In [1]: import numpy as np

In [2]: from numpy import linalg as LA

In [3]: np.set_printoptions(precision=1, suppress=True, linewidth=100, legacy="1.25")

In [4]: tidy = lambda a: np.round(a, 1) + 0

In [5]: data = np.loadtxt("w.csv", delimiter=",")

In [6]: data
Out[6]: 
array([[ 6., 12.,  0.,  3.,  1.,  0.],
       [ 0.,  4.,  0.,  0.,  3.,  0.],
       [ 0.,  2.,  0.,  0.,  0.,  0.],
       [ 8.,  5.,  0.,  7.,  0.,  4.],
       [ 0.,  0.,  2.,  1.,  1.,  5.],
       [ 1.,  1.,  0.,  0.,  0.,  0.],
       [ 3., 14.,  0.,  4.,  7.,  0.],
       [ 1.,  3.,  0.,  0.,  0.,  0.],
       [ 0.,  6.,  0.,  1.,  7.,  0.],
       [ 0.,  6.,  0.,  1.,  7.,  0.],
       [ 1.,  1.,  0., 10.,  9., 11.],
       [ 7., 11.,  0.,  1.,  0.,  0.],
       [ 0.,  0.,  0.,  0.,  1.,  1.],
       [ 0.,  0.,  0.,  0.,  3.,  0.],
       [ 0.,  0.,  4.,  0.,  0.,  2.],
       [ 0.,  5.,  0.,  0.,  1.,  0.],
       [ 0.,  0.,  3.,  0.,  0.,  3.],
       [ 1.,  0.,  1.,  0.,  0.,  0.],
       [ 2.,  3.,  0.,  1.,  0.,  0.],
       [ 4.,  7.,  0.,  0.,  0.,  0.],
       [ 6.,  2.,  0.,  8.,  1.,  7.],
       [ 0.,  0.,  0.,  2.,  7.,  6.],
       [ 0.,  0.,  1.,  0.,  1.,  0.],
       [ 7.,  1.,  1.,  6.,  0.,  5.],
       [ 0.,  0.,  1.,  0.,  1.,  1.],
       [ 5.,  0.,  2.,  1.,  0.,  1.],
       [ 0.,  5.,  0.,  2.,  5.,  1.],
       [ 4.,  0.,  3.,  0.,  0.,  0.],
       [ 0.,  1.,  0.,  0.,  3.,  0.],
       [ 5., 10.,  0.,  1.,  0.,  0.],
       [ 0.,  0.,  3.,  0.,  0.,  0.],
       [ 3.,  5.,  0.,  3.,  1.,  1.],
       [ 1.,  5.,  0.,  8.,  9.,  7.],
       [ 3.,  1.,  1.,  0.,  0.,  0.],
       [ 8.,  3.,  0.,  8.,  0.,  6.]])

In [7]: # rows 8 and 9 are equal

In [8]: Ac = data - data.mean(axis=0)

In [9]: evecs = LA.svd(Ac)[2][:3]

In [10]: B = Ac - Ac @ evecs.T @ evecs

In [11]: tidy(B.std(axis=0))
Out[11]: array([0.6, 0.4, 0.9, 0.5, 0.5, 0.6])

In [12]: tidy(LA.norm(B) / LA.norm(Ac))
Out[12]: 0.2

In [13]: tidy(np.cov(Ac @ evecs.T, rowvar=False))
Out[13]: 
array([[19.4,  0. ,  0. ],
       [ 0. , 16. ,  0. ],
       [ 0. ,  0. , 10.5]])
